$ ipython --no-banner

In [1]: import numpy as np

In [2]: import numpy.linalg as la

In [3]: np.set_printoptions(precision=4, suppress=True, linewidth=200)

In [4]: rnd = lambda a: np.round(a, 4) + 0

In [5]: W0 = np.loadtxt("out16.csv", delimiter=",")

In [6]: W0
Out[6]: 
array([[ 4.,  0.,  0.,  0.,  0.],
       [-9.,  0.,  0.,  0.,  0.],
       [-2., -6.,  1.,  0.,  0.],
       [-3., -5.,  1., -8.,  0.],
       [ 5.,  5., -2.,  8., -9.]])

In [7]: # rank 4

In [8]: rnd(np.sort(la.eigvals(W0)))
Out[8]: array([-9., -8.,  0.,  1.,  4.])

In [9]: [int(la.matrix_rank(la.matrix_power(W0, p))) for p in range(1, 6)]
Out[9]: [4, 4, 4, 4, 4]

In [10]: np.prod(np.diag(W0)), rnd(la.det(W0))
Out[10]: (np.float64(0.0), np.float64(0.0))

In [11]: la.matrix_rank(W0 - W0[0, 0] * np.eye(5))
Out[11]: np.int64(4)

In [12]: M = np.load("mat.npy")

In [13]: M
Out[13]: 
array([[ 0,  0, -2, -3,  6,  2,  1],
       [ 0,  0, -2,  4,  3,  0,  1],
       [ 2,  2,  0, -1,  4,  1, -1],
       [ 3, -4,  1,  0,  0,  1, -2],
       [-6, -3, -4,  0,  0, -5,  1],
       [-2,  0, -1, -1,  5,  0,  2],
       [-1, -1,  1,  2, -1, -2,  0]])

In [14]: rng = np.random.default_rng(60)

In [15]: idx = rng.permutation(7)

In [16]: idx
Out[16]: array([5, 4, 0, 6, 3, 2, 1])

In [17]: B = M[idx][:, idx]

In [18]: np.trace(B)
Out[18]: np.int64(0)

In [19]: print(rnd(np.sort(np.abs(la.eigvals(B)))))
[ 0.      2.1536  2.1536  5.1461  5.1461 10.3382 10.3382]

In [20]: print(np.diag(B))
[0 0 0 0 0 0 0]

In [21]: B
Out[21]: 
array([[ 0,  5, -2,  2, -1, -1,  0],
       [-5,  0, -6,  1,  0, -4, -3],
       [ 2,  6,  0,  1, -3, -2,  0],
       [-2, -1, -1,  0,  2,  1, -1],
       [ 1,  0,  3, -2,  0,  1, -4],
       [ 1,  4,  2, -1, -1,  0,  2],
       [ 0,  3,  0,  1,  4, -2,  0]])

In [22]: np.allclose(B, M)
Out[22]: False

In [23]: rnd(la.det(B)), rnd(la.det(M[idx]))
Out[23]: (np.float64(0.0), np.float64(0.0))

In [24]: W1 = np.array([[1, 0], [1, 1], [0, 2], [2, 1], [2, 0], [0, 2], [1, 1]])

In [25]: c = np.array([0, 1])

In [26]: hid = np.maximum(M @ W1 + c, 0)

In [27]: la.matrix_rank(hid)
Out[27]: np.int64(2)

In [28]: Z = np.array([[1, -1, -1], [1, 0, -1]])

In [29]: hid @ Z
Out[29]: 
array([[  7,  -7,  -7],
       [ 17, -15, -17],
       [ 12,  -9, -12],
       [  0,   0,   0],
       [  0,   0,   0],
       [  8,  -8,  -8],
       [  0,   0,   0]])

In [30]: cov = W0.T @ W0

In [31]: rnd(la.svd(W0, compute_uv=False) ** 2)
Out[31]: array([297.2663,  79.4996,  38.567 ,  20.6671,   0.    ])

In [32]: rnd(la.eigvalsh(cov)[::-1])
Out[32]: array([297.2663,  79.4996,  38.567 ,  20.6671,   0.    ])

In [33]: cov
Out[33]: 
array([[135.,  52., -15.,  64., -45.],
       [ 52.,  86., -21.,  80., -45.],
       [-15., -21.,   6., -24.,  18.],
       [ 64.,  80., -24., 128., -72.],
       [-45., -45.,  18., -72.,  81.]])

In [34]: la.matrix_rank(cov)
Out[34]: np.int64(4)

In [35]: print(np.allclose(cov, cov.T))
True

In [36]: np.trace(cov), (W0 ** 2).sum()
Out[36]: (np.float64(436.0), np.float64(436.0))

In [37]: left, sv, Vt = la.svd(M)

In [38]: evecs = Vt[:(sv > 1e-8).sum()]

In [39]: vec = M[5] + -1 * M[6] + rng.integers(2) * np.eye(7)[6]

In [40]: vec
Out[40]: array([-1.,  1., -2., -3.,  6.,  2.,  3.])

In [41]: rnd(np.diag(evecs.T @ evecs))
Out[41]: array([0.6478, 0.9999, 0.9851, 0.9725, 0.9963, 0.7611, 0.6373])

In [42]: rnd(la.norm(vec - evecs.T @ evecs @ vec))
Out[42]: np.float64(0.6022)

In [43]: mat = np.load("m.npy")

In [44]: mat
Out[44]: 
array([[3, 1, 1],
       [2, 3, 1],
       [0, 0, 3]])

In [45]: B = la.inv(mat)

In [46]: print(np.allclose(B, mat.T))
False

In [47]: print(rnd(B))
[[ 0.4286 -0.1429 -0.0952]
 [-0.2857  0.4286 -0.0476]
 [ 0.      0.      0.3333]]

In [48]: mat[0] @ mat[1]
Out[48]: np.int64(10)

In [49]: rnd(la.norm(mat[0] - mat[1]))
Out[49]: np.float64(2.2361)

In [50]: vec = np.array([2, 0, 2, 0, 0, 2, 0])

In [51]: h1 = np.maximum(M @ vec, 0)

In [52]: np.flatnonzero(h1 > 1e-9)
Out[52]: array([2, 3])

In [53]: print(M.T @ h1)
[ 42 -28  10  -6  24  16 -26]

In [54]: np.maximum(M @ vec, 0) - np.maximum(-M @ vec, 0)
Out[54]: array([  0,  -4,   6,  10, -30,  -6,  -4])

In [55]: J = np.array([[2, 3, 2, 3, 1, 3, 3],
    ...:     [2, 0, 2, 0, 1, 3, 1],
    ...:     [2, 3, 1, 0, 1, 2, 0],
    ...:     [0, 0, 1, 2, 1, 3, 1],
    ...:     [3, 3, 0, 3, 3, 2, 0],
    ...:     [3, 3, 2, 3, 3, 3, 0]])

In [56]: J[0] = J[3]

In [57]: print(J)
[[0 0 1 2 1 3 1]
 [2 0 2 0 1 3 1]
 [2 3 1 0 1 2 0]
 [0 0 1 2 1 3 1]
 [3 3 0 3 3 2 0]
 [3 3 2 3 3 3 0]]

In [58]: # rows and columns are dependent

In [59]: left, sv, Vt = la.svd(J)

In [60]: np.argmax(sv[:-1] / (sv[1:] + 1e-6)) + 1
Out[60]: np.int64(5)

In [61]: B = left[:, :5] @ np.diag(sv[:5]) @ Vt[:5]

In [62]: la.matrix_rank(B)
Out[62]: np.int64(5)

In [63]: la.matrix_rank(J, rtol=0.05)
Out[63]: np.int64(5)
